$ python -q
>>> import numpy as np
>>> import numpy.linalg as la
>>> np.set_printoptions(precision=2, suppress=True, linewidth=140)
>>> Y = np.array([[1, -3], [-2, 3]])
>>> m1 = np.tile(Y, (2, 2))
>>> m1
array([[ 1, -3,  1, -3],
       [-2,  3, -2,  3],
       [ 1, -3,  1, -3],
       [-2,  3, -2,  3]])
>>> r = la.matrix_rank(m1)
>>> r
np.int64(2)
>>> ns = la.svd(m1)[2][r:].T
>>> np.round(m1 @ ns, 2) + 0
array([[0., 0.],
       [0., 0.],
       [0., 0.],
       [0., 0.]])
>>> np.allclose(m1 @ ns, 0)
True
>>> la.matrix_rank(m1.T @ m1), la.matrix_rank(m1 @ m1.T)
(np.int64(2), np.int64(2))
>>> [int(la.matrix_rank(m1[:i])) for i in range(1, len(m1) + 1)]
[1, 2, 2, 2]
>>> [int(la.matrix_rank(m1[:, :j + 1])) for j in range(4)]
[1, 2, 2, 2]
>>> [int(la.matrix_rank(np.delete(m1, i, axis=0))) for i in range(4)]
[2, 2, 2, 2]
>>> np.round(ns @ ns.T, 2) + 0
array([[ 0.5,  0. , -0.5,  0. ],
       [ 0. ,  0.5,  0. , -0.5],
       [-0.5,  0. ,  0.5,  0. ],
       [ 0. , -0.5,  0. ,  0.5]])
>>> (m1 + m1.T) / 2
array([[ 1. , -2.5,  1. , -2.5],
       [-2.5,  3. , -2.5,  3. ],
       [ 1. , -2.5,  1. , -2.5],
       [-2.5,  3. , -2.5,  3. ]])
>>> round(la.det(m1), 2)
np.float64(0.0)
>>> np.trace(m1)
np.int64(8)
>>> m1 @ m1
array([[ 14, -24,  14, -24],
       [-16,  30, -16,  30],
       [ 14, -24,  14, -24],
       [-16,  30, -16,  30]])
>>> np.allclose(m1 @ m1.T, m1.T @ m1)
False
>>> round(float(np.abs(la.eigvals(m1)).max()), 2)
9.29
>>> np.einsum("ij,ji->", m1, m1)
np.int64(88)
>>> np.round(np.poly(m1), 2) + 0
array([  1.,  -8., -12.,   0.,   0.])
>>> np.kron(np.eye(2, dtype=int), m1)
array([[ 1, -3,  1, -3,  0,  0,  0,  0],
       [-2,  3, -2,  3,  0,  0,  0,  0],
       [ 1, -3,  1, -3,  0,  0,  0,  0],
       [-2,  3, -2,  3,  0,  0,  0,  0],
       [ 0,  0,  0,  0,  1, -3,  1, -3],
       [ 0,  0,  0,  0, -2,  3, -2,  3],
       [ 0,  0,  0,  0,  1, -3,  1, -3],
       [ 0,  0,  0,  0, -2,  3, -2,  3]])
>>> round(la.det(2 * m1), 2), round(la.det(m1), 2)
(np.float64(0.0), np.float64(0.0))
>>> Y = np.array([[3, -5, -9], [-4, 8, -4], [1, -7, 4], [-3, -4, -6]])
>>> la.matrix_rank(np.vstack([m1, Y.T]))
np.int64(4)
>>> Y.T @ m1.T
array([[ 25, -29,  25, -29],
       [-24,  36, -24,  36],
       [ 25, -20,  25, -20]])
>>> m1.ravel(order="F")
array([ 1, -2,  1, -2, -3,  3, -3,  3,  1, -2,  1, -2, -3,  3, -3,  3])
>>> T = m1.reshape(4, 2, -1)
>>> np.swapaxes(T, 1, 2)[1]
array([[-2, -2],
       [ 3,  3]])
>>> T.shape
(4, 2, 2)
>>> T.transpose(1, 0, 2)
array([[[ 1, -3],
        [-2,  3],
        [ 1, -3],
        [-2,  3]],

       [[ 1, -3],
        [-2,  3],
        [ 1, -3],
        [-2,  3]]])
>>> F = np.loadtxt("sample1.csv", delimiter=",")
>>> F
array([[ 3.,  5.,  0.,  3., -4., -4.,  2.],
       [ 3., -2., -2.,  5., -5., -4.,  1.],
       [-3., -4.,  4., -1.,  3., -5.,  3.],
       [ 3., -4., -5.,  1., -3.,  1.,  2.],
       [-5.,  4.,  3., -5., -2.,  5.,  2.],
       [ 1., -2.,  4.,  5.,  2., -1.,  0.],
       [ 0.,  0.,  0.,  0.,  0.,  0.,  2.]])
>>> round(float(la.det(F)), 2)
-42104.0
>>> np.allclose(F, F.T)
False
>>> np.trace(F)
np.float64(5.0)
>>> f = np.array([1, 0, -1])
>>> np.cross(F[6, :3], F[2, :3])
array([ 0., -0.,  0.])
>>> np.polyval(f, F[6])
array([-1., -1., -1., -1., -1., -1.,  3.])
>>> np.array([np.convolve(row, f, "same") for row in F])
array([[ 5., -3., -2., -4., -7.,  6.,  4.],
       [-2., -5.,  7., -3., -9.,  6.,  4.],
       [-4.,  7.,  3., -1., -4.,  0.,  5.],
       [-4., -8.,  5.,  2.,  0.,  5., -1.],
       [ 4.,  8., -9., -5., 10.,  4., -5.],
       [-2.,  3.,  7., -2., -6., -2.,  1.],
       [ 0.,  0.,  0.,  0.,  0.,  2.,  0.]])
>>> np.correlate(F[6], F[2], "full")
array([  0.,   0.,   0.,   0.,   0.,   0.,   6., -10.,   6.,  -2.,   8.,  -8.,  -6.])
>>> feats = np.loadtxt("block7.csv", delimiter=",")
>>> feats
array([[ 2.,  0.,  4.,  1.,  0.,  2.,  5.,  2., 12.,  2.,  1.],
       [ 2.,  0.,  1.,  2.,  4.,  4.,  3.,  1.,  3.,  0.,  2.],
       [ 2.,  0.,  0.,  4.,  2.,  1.,  4.,  0.,  0.,  0.,  1.],
       [ 3.,  0.,  4.,  3.,  5.,  1.,  2.,  2., 12.,  2.,  4.],
       [ 5.,  4.,  4.,  2.,  5.,  5.,  2.,  2., 12.,  1.,  4.],
       [ 1.,  3.,  2.,  1.,  1.,  5.,  1.,  5.,  6.,  5.,  0.],
       [ 1.,  5.,  3.,  4.,  4.,  2.,  5.,  1.,  9.,  2.,  2.],
       [ 0.,  3.,  5.,  5.,  4.,  4.,  5.,  2., 15.,  2.,  5.]])
>>> def softmax(z):
...     e = np.exp(z - z.max(axis=-1, keepdims=True))
...     return e / e.sum(axis=-1, keepdims=True)
... 
>>> np.round(softmax(feats[5]), 2) + 0
array([0.  , 0.02, 0.01, 0.  , 0.  , 0.17, 0.  , 0.17, 0.45, 0.17, 0.  ])
>>> np.round(softmax(10 * feats[5]), 2) + 0
array([0., 0., 0., 0., 0., 0., 0., 0., 1., 0., 0.])
>>> scores = feats @ feats.T / np.sqrt(11)
>>> softmax(scores)[5] @ feats
array([ 0.03,  3.01,  4.99,  4.98,  4.01,  4.01,  4.98,  2.  , 14.98,  1.99,  4.99])
>>> J = np.array([[1, -1, 1, -1], [1, 0, 0, 0], [1, 1, 1, 1], [1, 2, 4, 8]])
>>> # row 3 is much longer than the rest
>>> P = np.triu(np.array([[0, -1, 2, 0], [-1, 2, 0, 1], [3, 0, -1, 0], [-2, -3, 0, 0]]), 1) + np.eye(4)
>>> Y = P @ J @ la.inv(P)
>>> P @ J - J @ P
array([[ 1.,  3.,  0.,  3.],
       [ 1.,  3.,  2.,  8.],
       [ 0.,  1., -2., -1.],
       [ 0.,  1., -2., -2.]])
>>> round(la.det(Y), 2)
np.float64(12.0)
>>> la.matrix_rank(Y)
np.int64(4)
>>> np.trace(Y), np.trace(J)
(np.float64(10.0), np.int64(10))
>>> rng = np.random.default_rng(9906)
>>> labels = rng.permutation(4)
>>> labels
array([1, 2, 3, 0])
>>> Y = J[labels][:, labels]
>>> np.sort(np.abs(la.eigvals(Y)))
array([0.85, 0.85, 2.  , 8.33])
>>> Y
array([[ 0,  0,  0,  1],
       [ 1,  1,  1,  1],
       [ 2,  4,  8,  1],
       [-1,  1, -1,  1]])
>>> np.trace(Y)
np.int64(10)
>>> np.round(la.det(Y), 2), round(la.det(J[labels]), 2)
(np.float64(12.0), np.float64(-12.0))
>>> Y = la.inv(J)
>>> np.round(la.det(J) * Y, 2) + 0
array([[  0.,  12.,   0.,   0.],
       [ -4.,  -6.,  12.,  -2.],
       [  6., -12.,   6.,   0.],
       [ -2.,   6.,  -6.,   2.]])
>>> np.allclose(Y, J.T)
False
>>> np.round(la.inv(Y), 2) + 0
array([[ 1., -1.,  1., -1.],
       [ 1.,  0.,  0.,  0.],
       [ 1.,  1.,  1.,  1.],
       [ 1.,  2.,  4.,  8.]])
>>> Y = J / la.norm(J, axis=1, keepdims=True)
>>> gram = Y @ Y.T
>>> (gram - 2 * np.eye(4)).round(6).argmax(axis=1)
array([1, 0, 3, 2])
>>> gram[3]
array([-0.27,  0.11,  0.81,  1.  ])
>>> np.argwhere(np.triu(np.abs(gram) > 0.95, 1))
array([], shape=(0, 2), dtype=int64)
>>> (np.abs(gram) > 0.9).astype(int)
array([[1, 0, 0, 0],
       [0, 1, 0, 0],
       [0, 0, 1, 0],
       [0, 0, 0, 1]])
>>> la.norm(Y, axis=1)
array([1., 1., 1., 1.])
>>> round(float(np.degrees(np.arccos(np.clip(gram[3, 0], -1, 1)))), 2)
105.73
>>> mat = np.array([[6, -6, -8, 4, -1, -7, -8, -2, 0, -4, 2, -6],
...     [6, -2, 8, -9, 1, -4, -1, 7, 5, 9, 3, 6],
...     [-5, 3, 8, -5, -3, -3, 2, 9, 6, 3, 4, -9],
...     [8, 5, 4, -7, 3, 1, 6, 7, -9, 8, -8, -7],
...     [9, -8, -7, -8, 2, -4, -4, 9, -5, 0, 6, -6],
...     [-3, -5, -9, 0, 9, 9, -6, 2, 7, 1, 8, 4],
...     [-8, 0, 1, -2, -3, -5, -5, -2, 5, -3, 1, -9],
...     [-9, 9, -7, 0, 1, -5, 8, -1, 7, 3, 4, 1],
...     [-1, 7, 5, -9, 0, -9, 7, -7, -6, 0, 7, 2]])
>>> mat
array([[ 6, -6, -8,  4, -1, -7, -8, -2,  0, -4,  2, -6],
       [ 6, -2,  8, -9,  1, -4, -1,  7,  5,  9,  3,  6],
       [-5,  3,  8, -5, -3, -3,  2,  9,  6,  3,  4, -9],
       [ 8,  5,  4, -7,  3,  1,  6,  7, -9,  8, -8, -7],
       [ 9, -8, -7, -8,  2, -4, -4,  9, -5,  0,  6, -6],
       [-3, -5, -9,  0,  9,  9, -6,  2,  7,  1,  8,  4],
       [-8,  0,  1, -2, -3, -5, -5, -2,  5, -3,  1, -9],
       [-9,  9, -7,  0,  1, -5,  8, -1,  7,  3,  4,  1],
       [-1,  7,  5, -9,  0, -9,  7, -7, -6,  0,  7,  2]])
>>> W1 = np.array([[3, 0, 2, 0],
...     [2, 1, 1, 2],
...     [1, 2, 2, 1],
...     [3, 3, 2, 0],
...     [0, 3, 3, 1],
...     [3, 0, 1, 3],
...     [3, 1, 0, 3],
...     [3, 3, 0, 1],
...     [3, 2, 3, 1],
...     [1, 3, 2, 3],
...     [1, 3, 0, 2],
...     [1, 2, 0, 0]])
>>> c = np.array([-3, 3, -1, 1])
>>> H = np.maximum(mat @ W1 + c, 0)
>>> H
array([[ 0,  0,  0,  0],
       [31, 71, 39, 36],
       [21, 42, 10, 41],
       [22,  0, 13, 45],
       [ 0,  0,  0,  0],
       [18, 56, 29, 28],
       [ 0,  0,  0,  0],
       [16, 43,  1, 45],
       [ 0,  0,  0, 15]])
>>> (H > 0).mean(axis=0)
array([0.56, 0.44, 0.56, 0.67])
>>> cent = np.array([[2, 2, 0], [1, 0, 1], [1, -1, 0], [1, -1, -1]])
>>> W1 @ cent
array([[ 8,  4,  0],
       [ 8,  1, -1],
       [ 7, -1,  1],
       [11,  4,  3],
       [ 7, -4,  2],
       [10,  2, -3],
       [10,  3, -2],
       [10,  5,  2],
       [12,  2,  1],
       [10, -3,  0],
       [ 7,  0,  1],
       [ 4,  2,  2]])
>>> vec = np.array([2, 0, -1, 1, -3, -1, 0, -3, 1, 3, -1, 2])
>>> mat @ (2 * vec)
array([ 28,  32, -90, -34, -70, -58, -44,  16,  10])
>>> mat * vec
array([[ 12,   0,   8,   4,   3,   7,   0,   6,   0, -12,  -2, -12],
       [ 12,   0,  -8,  -9,  -3,   4,   0, -21,   5,  27,  -3,  12],
       [-10,   0,  -8,  -5,   9,   3,   0, -27,   6,   9,  -4, -18],
       [ 16,   0,  -4,  -7,  -9,  -1,   0, -21,  -9,  24,   8, -14],
       [ 18,   0,   7,  -8,  -6,   4,   0, -27,  -5,   0,  -6, -12],
       [ -6,   0,   9,   0, -27,  -9,   0,  -6,   7,   3,  -8,   8],
       [-16,   0,  -1,  -2,   9,   5,   0,   6,   5,  -9,  -1, -18],
       [-18,   0,   7,   0,  -3,   5,   0,   3,   7,   9,  -4,   2],
       [ -2,   0,  -5,  -9,   0,   9,   0,  21,  -6,   0,  -7,   4]])
>>> la.norm(mat @ vec) <= la.norm(mat, 2) * la.norm(vec) + 1e-9
np.True_
>>> np.sign((mat @ vec).round(6))
array([ 1,  1, -1, -1, -1, -1, -1,  1,  1])
>>> gram = mat.T @ mat
>>> np.trace(gram), (mat ** 2).sum()
(np.int64(3572), np.int64(3572))
>>> la.matrix_rank(gram)
np.int64(9)
>>> np.diag(gram)
array([397, 293, 413, 320, 115, 303, 295, 322, 326, 189, 259, 340])
>>> mat.shape
(9, 12)
>>> mat.sum(axis=0)
array([  3,   3,  -5, -36,   9, -27,  -1,  22,  10,  17,  27, -24])
>>> mat.sum(axis=1)
array([-30,  29,  10,  11, -16,  17, -30,  11,  -4])
>>> mat - mat[0]
array([[  0,   0,   0,   0,   0,   0,   0,   0,   0,   0,   0,   0],
       [  0,   4,  16, -13,   2,   3,   7,   9,   5,  13,   1,  12],
       [-11,   9,  16,  -9,  -2,   4,  10,  11,   6,   7,   2,  -3],
       [  2,  11,  12, -11,   4,   8,  14,   9,  -9,  12, -10,  -1],
       [  3,  -2,   1, -12,   3,   3,   4,  11,  -5,   4,   4,   0],
       [ -9,   1,  -1,  -4,  10,  16,   2,   4,   7,   5,   6,  10],
       [-14,   6,   9,  -6,  -2,   2,   3,   0,   5,   1,  -1,  -3],
       [-15,  15,   1,  -4,   2,   2,  16,   1,   7,   7,   2,   7],
       [ -7,  13,  13, -13,   1,  -2,  15,  -5,  -6,   4,   5,   8]])
>>> la.matrix_rank(mat)
np.int64(9)
>>> np.diff(mat, axis=0)
array([[  0,   4,  16, -13,   2,   3,   7,   9,   5,  13,   1,  12],
       [-11,   5,   0,   4,  -4,   1,   3,   2,   1,  -6,   1, -15],
       [ 13,   2,  -4,  -2,   6,   4,   4,  -2, -15,   5, -12,   2],
       [  1, -13, -11,  -1,  -1,  -5, -10,   2,   4,  -8,  14,   1],
       [-12,   3,  -2,   8,   7,  13,  -2,  -7,  12,   1,   2,  10],
       [ -5,   5,  10,  -2, -12, -14,   1,  -4,  -2,  -4,  -7, -13],
       [ -1,   9,  -8,   2,   4,   0,  13,   1,   2,   6,   3,  10],
       [  8,  -2,  12,  -9,  -1,  -4,  -1,  -6, -13,  -3,   3,   1]])
>>> np.unravel_index(np.abs(mat).argmax(), mat.shape)
(np.int64(1), np.int64(3))
>>> mat.mean(axis=0)
array([ 0.33,  0.33, -0.56, -4.  ,  1.  , -3.  , -0.11,  2.44,  1.11,  1.89,  3.  , -2.67])
